% ipython --no-banner

In [1]: import numpy as np

In [2]: from numpy import linalg as LA

In [3]: np.set_printoptions(precision=2, suppress=True, linewidth=160, legacy="1.25")

In [4]: tidy = lambda a: np.round(a, 2) + 0

In [5]: M = np.loadtxt("dump.csv", delimiter=",")

In [6]: M
Out[6]: 
array([[ 0.,  6., -2.,  2., -6., -2., -4.,  0.,  6., -1.],
       [-6.,  0., -5.,  1., -3.,  4.,  3.,  3., -6.,  6.],
       [ 2.,  5.,  0.,  0., -2.,  3.,  5.,  5., -3., -6.],
       [-2., -1.,  0.,  0., -3.,  1., -3.,  0.,  0.,  6.],
       [ 6.,  3.,  2.,  3.,  0., -2., -2.,  0.,  5., -4.],
       [ 2., -4., -3., -1.,  2.,  0.,  3.,  3.,  1., -1.],
       [ 4., -3., -5.,  3.,  2., -3.,  0., -1., -1., -1.],
       [ 0., -3., -5.,  0.,  0., -3.,  1.,  0.,  0., -4.],
       [-6.,  6.,  3.,  0., -5., -1.,  1.,  0.,  0., -2.],
       [ 1., -6.,  6., -6.,  4.,  1.,  1.,  4.,  2.,  0.]])

In [7]: Y = M / LA.norm(M, axis=1, keepdims=True)

In [8]: cov = Y @ Y.T

In [9]: np.argwhere(np.triu(np.abs(cov) > 0.95, 1))
Out[9]: array([], shape=(0, 2), dtype=int64)

In [10]: q, vecs = LA.qr(M[:, :3])[0], LA.qr(M[:, 3:])[0]

In [11]: sigma = LA.svd(q.T @ vecs, compute_uv=False)

In [12]: (sigma > 0.9).sum()
Out[12]: 2

In [13]: tidy(LA.norm(q @ q.T - vecs @ vecs.T, 2))
Out[13]: 1.0

In [14]: tidy(sigma)
Out[14]: array([0.99, 0.99, 0.85])

In [15]: x0 = np.array([7, -8, -4, 2, -3, 3, -3, 6, -9, -4])

In [16]: y = M @ x0

In [17]: y
Out[17]: array([-62.,  40.,  55.,  -9., -13.,  54.,  70.,  48., -85.,  13.])

In [18]: tidy(LA.solve(M.T, M[6]))
Out[18]: array([0., 0., 0., 0., 0., 0., 1., 0., 0., 0.])

In [19]: tidy(LA.solve(M, 3 * y))
Out[19]: array([ 21., -24., -12.,   6.,  -9.,   9.,  -9.,  18., -27., -12.])

In [20]: tidy(LA.solve(M, y + M[:, 7]))
Out[20]: array([ 7., -8., -4.,  2., -3.,  3., -3.,  7., -9., -4.])

In [21]: tidy(LA.solve(M, M[:, 4]))
Out[21]: array([0., 0., 0., 0., 1., 0., 0., 0., 0., 0.])

In [22]: x0 = np.array([2, 4, -4, 9, -2, -9, -7, 5, 6, -3])

In [23]: y = M @ x0

In [24]: b, lr = np.zeros(10), 1 / LA.norm(M, 2) ** 2

In [25]: for i in range(150):
    ...:     b -= lr * M.T @ (M @ b - y)
    ...:     if i % 50 == 0: print(i, round(LA.norm(M @ b - y), 2))
    ...: 
0 53.82
50 8.04
100 5.27

In [26]: tidy(LA.cond(M))
Out[26]: 22.85

In [27]: A = np.load("run14.npy")

In [28]: A
Out[28]: 
array([[ 0., -2.,  2.,  0.,  2., -2.,  2., -1.,  1.],
       [-2.,  0.,  0.,  0.,  0.,  0.,  0.,  0.,  0.],
       [ 2.,  0.,  0.,  0.,  0.,  0.,  0.,  0.,  0.],
       [ 0.,  0.,  0.,  0.,  0.,  0.,  0.,  0.,  0.],
       [ 2.,  0.,  0.,  0.,  0.,  0.,  0.,  0.,  0.],
       [-2.,  0.,  0.,  0.,  0.,  0.,  0.,  0.,  0.],
       [ 2.,  0.,  0.,  0.,  0.,  0.,  0.,  0.,  0.],
       [-1.,  0.,  0.,  0.,  0.,  0.,  0.,  0.,  0.],
       [ 1.,  0.,  0.,  0.,  0.,  0.,  0.,  0.,  0.]])

In [29]: np.argsort(-LA.norm(A, axis=0).round(6), kind="stable")[:3]
Out[29]: array([0, 1, 2])

In [30]: [round(float(x), 2) for x in LA.svd(A, compute_uv=False)[:3]]
Out[30]: [4.69, 4.69, 0.0]
